$ ipython --no-banner

In [1]: import numpy as np

In [2]: np.set_printoptions(precision=2, suppress=True, linewidth=120, legacy="1.25")

In [3]: feats = np.load("run0.npy")

In [4]: feats
Out[4]: 
array([[-4, -4,  2,  2,  4, -2, -2,  2, -1,  2],
       [-4,  4, -2, -4, -3,  0, -1,  1,  0,  0],
       [ 2, -2,  0,  0, -1, -4,  1, -3,  4,  0],
       [ 2, -4,  0, -4, -3,  3,  1, -2, -2, -3],
       [ 4, -3, -1, -3, -2, -4,  1, -1,  2, -1],
       [-2,  0, -4,  3, -4,  4,  3,  1,  0,  2],
       [-2, -1,  1,  1,  1,  3,  2,  1, -1,  1],
       [ 2,  1, -3, -2, -1,  1,  1,  2, -1, -3],
       [-1,  0,  4, -2,  2,  0, -1, -1, -4,  2],
       [ 2,  0,  0, -3, -1,  2,  1, -3,  2, -4]])

In [5]: evals, evecs = np.linalg.eigh(feats)

In [6]: x0 = np.array([4, 1, 2, 4, 5, 0, 9, 7, 1, 0])

In [7]: round(x0 @ feats @ x0 / (x0 @ x0), 2), round(evals[0], 2), round(evals[-1], 2)
Out[7]: (0.51, -13.71, 11.54)

In [8]: Y = np.linalg.inv(feats)

In [9]: print(round(np.linalg.det(feats) * np.linalg.det(Y), 2))
1.0

In [10]: np.allclose(Y, feats.T)
Out[10]: False

In [11]: np.round(np.linalg.inv(Y), 2) + 0
Out[11]: 
array([[-4., -4.,  2.,  2.,  4., -2., -2.,  2., -1.,  2.],
       [-4.,  4., -2., -4., -3.,  0., -1.,  1.,  0.,  0.],
       [ 2., -2.,  0.,  0., -1., -4.,  1., -3.,  4.,  0.],
       [ 2., -4.,  0., -4., -3.,  3.,  1., -2., -2., -3.],
       [ 4., -3., -1., -3., -2., -4.,  1., -1.,  2., -1.],
       [-2.,  0., -4.,  3., -4.,  4.,  3.,  1.,  0.,  2.],
       [-2., -1.,  1.,  1.,  1.,  3.,  2.,  1., -1.,  1.],
       [ 2.,  1., -3., -2., -1.,  1.,  1.,  2., -1., -3.],
       [-1.,  0.,  4., -2.,  2.,  0., -1., -1., -4.,  2.],
       [ 2.,  0.,  0., -3., -1.,  2.,  1., -3.,  2., -4.]])

In [12]: print(np.round(np.linalg.norm(feats, "nuc"), 2))
60.75

In [13]: round(float(np.linalg.norm(feats[1], 1)), 2), round(np.linalg.norm(feats[1], np.inf), 2)
Out[13]: (19.0, 4.0)

In [14]: feats[1] @ feats[6]
Out[14]: -6

In [15]: np.linalg.norm(feats, axis=0)
Out[15]: array([8.54, 7.94, 7.14, 8.49, 7.87, 8.66, 4.9 , 5.92, 6.86, 6.93])

In [16]: print(np.round(np.linalg.norm(feats) ** 2 / np.linalg.norm(feats, 2) ** 2, 2))
2.93

In [17]: O, evecs = np.linalg.qr(feats[:, :5])[0], np.linalg.qr(feats[:, 5:])[0]

In [18]: sig = np.linalg.svd(O.T @ evecs, compute_uv=False)

In [19]: (sig > 0.9).sum()
Out[19]: 2

In [20]: np.round(np.linalg.norm(O @ O.T - evecs @ evecs.T, 2), 2)
Out[20]: 0.96

In [21]: w1 = np.array([[0, -1, -1],
    ...:     [2, 2, -1],
    ...:     [-2, -2, 0],
    ...:     [1, -1, -1],
    ...:     [-1, 0, -2],
    ...:     [-2, 1, 2],
    ...:     [1, -2, 0],
    ...:     [-1, 1, 0],
    ...:     [2, -2, -2],
    ...:     [-2, 1, 1]])

In [22]: beta = np.array([0, 0, 2])

In [23]: H = np.maximum(feats @ w1 + beta, 0)

In [24]: (H > 0).astype(int)
Out[24]: 
array([[0, 0, 0],
       [1, 1, 1],
       [1, 0, 0],
       [0, 0, 1],
       [1, 0, 0],
       [1, 1, 1],
       [0, 0, 1],
       [1, 1, 1],
       [0, 1, 1],
       [1, 0, 1]])

In [25]: (H > 0).mean(axis=0)
Out[25]: array([0.6, 0.4, 0.7])

In [26]: W2 = np.array([[6, 5, 0], [3, 2, 0], [-4, 7, -7]])

In [27]: w1 @ W2
Out[27]: 
array([[  1,  -9,   7],
       [ 22,   7,   7],
       [-18, -14,   0],
       [  7,  -4,   7],
       [  2, -19,  14],
       [-17,   6, -14],
       [  0,   1,   0],
       [ -3,  -3,   0],
       [ 14,  -8,  14],
       [-13,  -1,  -7]])

In [28]: K = np.load("out12.npy")

In [29]: print(K)
[[ -6.68   0.6    6.19 -15.31  -0.51  -2.03 -13.59]
 [ 10.63  12.94  -9.17   4.47  -9.33 -13.39  -1.95]
 [  1.74 -12.6    6.46  15.6   -4.56  -0.31  15.81]
 [ 36.22  -2.59  26.44   1.52 -13.09  -5.57   1.86]
 [-12.41 -29.57   5.4   -4.14  -3.4   -3.18   0.29]
 [ -8.66 -31.77 -11.98  24.84   9.12 -14.41  -9.74]
 [-21.12   8.48 -21.31 -13.53  -4.68 -14.18   0.99]
 [  0.55  14.02  13.24  -7.62  10.21  12.6   14.05]
 [  4.97  10.81   8.7   -8.46   4.31  -0.6   -1.33]
 [ -6.99   8.03   7.42  16.82 -23.14   4.64   7.06]
 [ 28.09 -14.74  -0.91 -15.63  -4.56  12.1   19.51]
 [ 28.76  19.5   -5.64  -5.87   7.32  14.15  -0.72]
 [ 15.09  10.96 -17.35   0.01  13.55  -1.62   8.95]
 [ 29.94   3.45 -20.53  -1.59 -13.16  -8.5   -1.61]
 [  6.64  25.83   3.3   13.68  -5.49   0.26   2.12]
 [ -2.45  -0.24  25.79 -40.39  23.15 -11.08  17.61]
 [ 16.42 -56.72   3.35  15.03  -4.96  12.68  -3.94]
 [ -1.89   0.83 -18.42  -5.73   6.52   0.2  -15.1 ]
 [ -3.57  56.34   2.07  -8.94   7.45  16.62  -9.17]
 [ -1.69 -28.61  23.78  32.85  -7.38   2.1  -10.04]
 [-18.29   0.25  -1.52   5.09  17.67   3.18 -14.46]
 [ 28.07   1.76   5.03  -9.64 -11.06   4.7    2.4 ]
 [-14.98  38.79 -23.48 -14.7  -22.68   0.49 -26.25]
 [-21.42  -4.49  -7.34 -26.64   6.17  -2.89  -6.72]
 [ 21.32 -19.51   8.1   14.89   4.83  -4.9   -0.51]
 [ -9.7   14.66 -13.62  -2.46  -3.39   2.13   2.51]
 [ -3.75  -0.24   5.07   8.78   8.31  -8.88 -15.12]
 [ 16.96  20.59  -3.67   7.13  -8.82 -18.44   4.76]
 [ 10.23  25.3   13.65  24.62  14.77  14.31  -5.03]
 [ -5.77  14.14 -33.18  29.15  -8.21  -7.03 -12.49]
 [-19.06  -5.04   5.59   3.84  -2.74   8.8   24.61]
 [-15.23   9.24  14.83 -13.27  -2.86  -5.81  -1.37]
 [-30.02  12.28   5.94  10.04  10.03 -12.86  11.23]
 [  1.68  -9.34  -5.3    8.54  -0.13  -7.93 -10.69]
 [ -5.99 -45.95  13.66  -4.97  -3.4    9.22   8.54]
 [ 12.47  -0.02  -1.     6.   -11.21  -1.03  18.87]
 [ -0.59 -53.88 -25.29  -6.94 -20.17  -3.16 -15.95]]

In [30]: rng = np.random.default_rng(135)

In [31]: labels = rng.permutation(7)

In [32]: Y = K[:, labels] * rng.choice([-1, 1], 7)

In [33]: Y
Out[33]: 
array([[  0.51,   0.6 ,  13.59,  -6.19,  -2.03,   6.68, -15.31],
       [  9.33,  12.94,   1.95,   9.17, -13.39, -10.63,   4.47],
       [  4.56, -12.6 , -15.81,  -6.46,  -0.31,  -1.74,  15.6 ],
       [ 13.09,  -2.59,  -1.86, -26.44,  -5.57, -36.22,   1.52],
       [  3.4 , -29.57,  -0.29,  -5.4 ,  -3.18,  12.41,  -4.14],
       [ -9.12, -31.77,   9.74,  11.98, -14.41,   8.66,  24.84],
       [  4.68,   8.48,  -0.99,  21.31, -14.18,  21.12, -13.53],
       [-10.21,  14.02, -14.05, -13.24,  12.6 ,  -0.55,  -7.62],
       [ -4.31,  10.81,   1.33,  -8.7 ,  -0.6 ,  -4.97,  -8.46],
       [ 23.14,   8.03,  -7.06,  -7.42,   4.64,   6.99,  16.82],
       [  4.56, -14.74, -19.51,   0.91,  12.1 , -28.09, -15.63],
       [ -7.32,  19.5 ,   0.72,   5.64,  14.15, -28.76,  -5.87],
       [-13.55,  10.96,  -8.95,  17.35,  -1.62, -15.09,   0.01],
       [ 13.16,   3.45,   1.61,  20.53,  -8.5 , -29.94,  -1.59],
       [  5.49,  25.83,  -2.12,  -3.3 ,   0.26,  -6.64,  13.68],
       [-23.15,  -0.24, -17.61, -25.79, -11.08,   2.45, -40.39],
       [  4.96, -56.72,   3.94,  -3.35,  12.68, -16.42,  15.03],
       [ -6.52,   0.83,  15.1 ,  18.42,   0.2 ,   1.89,  -5.73],
       [ -7.45,  56.34,   9.17,  -2.07,  16.62,   3.57,  -8.94],
       [  7.38, -28.61,  10.04, -23.78,   2.1 ,   1.69,  32.85],
       [-17.67,   0.25,  14.46,   1.52,   3.18,  18.29,   5.09],
       [ 11.06,   1.76,  -2.4 ,  -5.03,   4.7 , -28.07,  -9.64],
       [ 22.68,  38.79,  26.25,  23.48,   0.49,  14.98, -14.7 ],
       [ -6.17,  -4.49,   6.72,   7.34,  -2.89,  21.42, -26.64],
       [ -4.83, -19.51,   0.51,  -8.1 ,  -4.9 , -21.32,  14.89],
       [  3.39,  14.66,  -2.51,  13.62,   2.13,   9.7 ,  -2.46],
       [ -8.31,  -0.24,  15.12,  -5.07,  -8.88,   3.75,   8.78],
       [  8.82,  20.59,  -4.76,   3.67, -18.44, -16.96,   7.13],
       [-14.77,  25.3 ,   5.03, -13.65,  14.31, -10.23,  24.62],
       [  8.21,  14.14,  12.49,  33.18,  -7.03,   5.77,  29.15],
       [  2.74,  -5.04, -24.61,  -5.59,   8.8 ,  19.06,   3.84],
       [  2.86,   9.24,   1.37, -14.83,  -5.81,  15.23, -13.27],
       [-10.03,  12.28, -11.23,  -5.94, -12.86,  30.02,  10.04],
       [  0.13,  -9.34,  10.69,   5.3 ,  -7.93,  -1.68,   8.54],
       [  3.4 , -45.95,  -8.54, -13.66,   9.22,   5.99,  -4.97],
       [ 11.21,  -0.02, -18.87,   1.  ,  -1.03, -12.47,   6.  ],
       [ 20.17, -53.88,  15.95,  25.29,  -3.16,   0.59,  -6.94]])

In [34]: Uu, _, Vt = np.linalg.svd(K.T @ Y)

In [35]: labels
Out[35]: array([4, 1, 6, 2, 5, 0, 3])
